$ ipython --no-banner

In [1]: import numpy as np

In [2]: np.set_printoptions(precision=3, suppress=True, linewidth=120)

In [3]: def rd(a):
   ...:     return np.round(a, 3) + 0
   ...: 

In [4]: K = np.load("w.npy")

In [5]: K
Out[5]: 
array([[-3, -2, -1,  0,  1,  2,  3,  4],
       [ 5,  6,  7,  8,  9, 10, 11, 12],
       [13, 14, 15, 16, 17, 18, 19, 20],
       [21, 22, 23, 24, 25, 26, 27, 28],
       [29, 30, 31, 32, 33, 34, 35, 36],
       [37, 38, 39, 40, 41, 42, 43, 44],
       [45, 46, 47, 48, 49, 50, 51, 52],
       [53, 54, 55, 56, 57, 58, 59, 60],
       [61, 62, 63, 64, 65, 66, 67, 68],
       [69, 70, 71, 72, 73, 74, 75, 76]])

In [6]: np.linalg.cond(K) > 100
Out[6]: np.True_

In [7]: rd(np.linalg.norm(K, 2) / np.linalg.norm(K))
Out[7]: np.float64(1.0)

In [8]: np.argsort(-np.linalg.norm(K, axis=0).round(6), kind="stable")[:3]
Out[8]: array([7, 6, 5])

In [9]: [round(float(x), 3) for x in np.linalg.svd(K, compute_uv=False)[:3]]
Out[9]: [386.162, 10.907, 0.0]

In [10]: Y = K[0, 0] * K[1:] - np.outer(K[1:, 0], K[0])

In [11]: Y
Out[11]: 
array([[   0,   -8,  -16,  -24,  -32,  -40,  -48,  -56],
       [   0,  -16,  -32,  -48,  -64,  -80,  -96, -112],
       [   0,  -24,  -48,  -72,  -96, -120, -144, -168],
       [   0,  -32,  -64,  -96, -128, -160, -192, -224],
       [   0,  -40,  -80, -120, -160, -200, -240, -280],
       [   0,  -48,  -96, -144, -192, -240, -288, -336],
       [   0,  -56, -112, -168, -224, -280, -336, -392],
       [   0,  -64, -128, -192, -256, -320, -384, -448],
       [   0,  -72, -144, -216, -288, -360, -432, -504]])

In [12]: np.linalg.matrix_rank(Y), np.linalg.matrix_rank(K)
Out[12]: (np.int64(1), np.int64(2))

In [13]: W0 = 0.9 ** np.abs(np.subtract.outer(np.arange(6), np.arange(6)))

In [14]: rd(W0)
Out[14]: 
array([[1.   , 0.9  , 0.81 , 0.729, 0.656, 0.59 ],
       [0.9  , 1.   , 0.9  , 0.81 , 0.729, 0.656],
       [0.81 , 0.9  , 1.   , 0.9  , 0.81 , 0.729],
       [0.729, 0.81 , 0.9  , 1.   , 0.9  , 0.81 ],
       [0.656, 0.729, 0.81 , 0.9  , 1.   , 0.9  ],
       [0.59 , 0.656, 0.729, 0.81 , 0.9  , 1.   ]])

In [15]: t3 = np.stack([W0, 2 * W0, W0[::-1]])

In [16]: (t3 @ W0.T).shape
Out[16]: (3, 6, 6)

In [17]: rd(t3.sum(axis=0))
Out[17]: 
array([[3.59 , 3.356, 3.159, 2.997, 2.868, 2.771],
       [3.356, 3.729, 3.51 , 3.33 , 3.187, 2.868],
       [3.159, 3.51 , 3.9  , 3.7  , 3.33 , 2.997],
       [2.997, 3.33 , 3.7  , 3.9  , 3.51 , 3.159],
       [2.868, 3.187, 3.33 , 3.51 , 3.729, 3.356],
       [2.771, 2.868, 2.997, 3.159, 3.356, 3.59 ]])

In [18]: rd(np.linalg.det(t3))
Out[18]: array([0.   , 0.016, 0.   ])

In [19]: low = np.linalg.cholesky(W0)

In [20]: rd(np.prod(np.diag(low)) ** 2), rd(np.linalg.det(W0))
Out[20]: (np.float64(0.0), np.float64(0.0))

In [21]: rd(W0 / np.sqrt(np.outer(np.diag(W0), np.diag(W0))))
Out[21]: 
array([[1.   , 0.9  , 0.81 , 0.729, 0.656, 0.59 ],
       [0.9  , 1.   , 0.9  , 0.81 , 0.729, 0.656],
       [0.81 , 0.9  , 1.   , 0.9  , 0.81 , 0.729],
       [0.729, 0.81 , 0.9  , 1.   , 0.9  , 0.81 ],
       [0.656, 0.729, 0.81 , 0.9  , 1.   , 0.9  ],
       [0.59 , 0.656, 0.729, 0.81 , 0.9  , 1.   ]])

In [22]: rd(low)
Out[22]: 
array([[1.   , 0.   , 0.   , 0.   , 0.   , 0.   ],
       [0.9  , 0.436, 0.   , 0.   , 0.   , 0.   ],
       [0.81 , 0.392, 0.436, 0.   , 0.   , 0.   ],
       [0.729, 0.353, 0.392, 0.436, 0.   , 0.   ],
       [0.656, 0.318, 0.353, 0.392, 0.436, 0.   ],
       [0.59 , 0.286, 0.318, 0.353, 0.392, 0.436]])

In [23]: w, evecs = np.linalg.eigh(W0)

In [24]: x = np.array([-3, -3, -1, -2, 1, -2])

In [25]: rd(np.linalg.eigvalsh(W0[1:, 1:]))
Out[25]: array([0.058, 0.079, 0.146, 0.454, 4.262])

In [26]: rd(evecs * np.maximum(w, 0) @ evecs.T)
Out[26]: 
array([[1.   , 0.9  , 0.81 , 0.729, 0.656, 0.59 ],
       [0.9  , 1.   , 0.9  , 0.81 , 0.729, 0.656],
       [0.81 , 0.9  , 1.   , 0.9  , 0.81 , 0.729],
       [0.729, 0.81 , 0.9  , 1.   , 0.9  , 0.81 ],
       [0.656, 0.729, 0.81 , 0.9  , 1.   , 0.9  ],
       [0.59 , 0.656, 0.729, 0.81 , 0.9  , 1.   ]])

In [27]: Y = np.array([[0.1],
    ...:     [-1.1],
    ...:     [-0.7],
    ...:     [0.3],
    ...:     [-0.8],
    ...:     [0.9],
    ...:     [0.0],
    ...:     [-0.4],
    ...:     [-0.7],
    ...:     [-1.5],
    ...:     [-0.8]])

In [28]: Z = np.array([[1.6, 0.3, -0.6, 0.2]])

In [29]: arr = Y @ Z

In [30]: rd(arr)
Out[30]: 
array([[ 0.16,  0.03, -0.06,  0.02],
       [-1.76, -0.33,  0.66, -0.22],
       [-1.12, -0.21,  0.42, -0.14],
       [ 0.48,  0.09, -0.18,  0.06],
       [-1.28, -0.24,  0.48, -0.16],
       [ 1.44,  0.27, -0.54,  0.18],
       [ 0.  ,  0.  ,  0.  ,  0.  ],
       [-0.64, -0.12,  0.24, -0.08],
       [-1.12, -0.21,  0.42, -0.14],
       [-2.4 , -0.45,  0.9 , -0.3 ],
       [-1.28, -0.24,  0.48, -0.16]])

In [31]: # rank 1

In [32]: Uu, sigma, VT = np.linalg.svd(arr)

In [33]: evecs = VT[:(sigma > 1e-8).sum()]

In [34]: rng = np.random.default_rng(45)

In [35]: x = arr[5] + -1 * arr[8] + rng.integers(2) * np.eye(4)[1]

In [36]: x
Out[36]: array([ 2.56,  1.48, -0.96,  0.32])

In [37]: rd(evecs.T @ evecs)
Out[37]: 
array([[ 0.839,  0.157, -0.315,  0.105],
       [ 0.157,  0.03 , -0.059,  0.02 ],
       [-0.315, -0.059,  0.118, -0.039],
       [ 0.105,  0.02 , -0.039,  0.013]])

In [38]: np.linalg.matrix_rank(np.vstack([arr, x]))
Out[38]: np.int64(2)

In [39]: np.allclose(evecs.T @ evecs @ x, x)
Out[39]: False

In [40]: rd(np.linalg.norm(x - evecs.T @ evecs @ x))
Out[40]: np.float64(0.985)

In [41]: np.linalg.cond(arr) > 100
Out[41]: np.True_

In [42]: np.argsort(-np.linalg.norm(arr, axis=0).round(6), kind="stable")[:3]
Out[42]: array([0, 2, 1])

In [43]: np.linalg.matrix_rank(arr, rtol=0.1)
Out[43]: np.int64(1)

In [44]: rd(np.linalg.norm(arr, 2) / np.linalg.norm(arr))
Out[44]: np.float64(1.0)

In [45]: J = np.load("sample7.npy")

In [46]: J
Out[46]: 
array([[-1.,  3.,  0.,  0.,  0.,  0.],
       [-3., -5.,  0.,  0.,  0.,  0.],
       [ 0.,  0., -2.,  0., -2.,  3.],
       [ 0.,  0., -1., -2., -3.,  0.],
       [ 0.,  0.,  0.,  1.,  3.,  2.],
       [ 0.,  0., -1., -2.,  3.,  0.]])

In [47]: # 2 blocks once reordered

In [48]: f = np.array([-1, 0, -1])

In [49]: np.cross(J[0, :3], J[4, :3])
Out[49]: array([ 0.,  0., -0.])

In [50]: np.polyval(f, J[0])
Out[50]: array([ -2., -10.,  -1.,  -1.,  -1.,  -1.])

In [51]: np.correlate(J[0], J[4], "full")
Out[51]: array([-2.,  3.,  8.,  3.,  0.,  0.,  0.,  0.,  0.,  0.,  0.])

In [52]: np.array([np.convolve(row, f, "same") for row in J])
Out[52]: 
array([[-3.,  1., -3.,  0.,  0.,  0.],
       [ 5.,  3.,  5.,  0.,  0.,  0.],
       [ 0.,  2.,  0.,  4., -3.,  2.],
       [ 0.,  1.,  2.,  4.,  2.,  3.],
       [ 0.,  0., -1., -3., -3., -3.],
       [ 0.,  1.,  2., -2.,  2., -3.]])

In [53]: q, evecs = np.linalg.qr(J[:, :5])[0], np.linalg.qr(J[:, 5:])[0]

In [54]: sigma = np.linalg.svd(q.T @ evecs, compute_uv=False)

In [55]: rd(np.linalg.norm(q @ q.T - evecs @ evecs.T, 2))
Out[55]: np.float64(1.0)
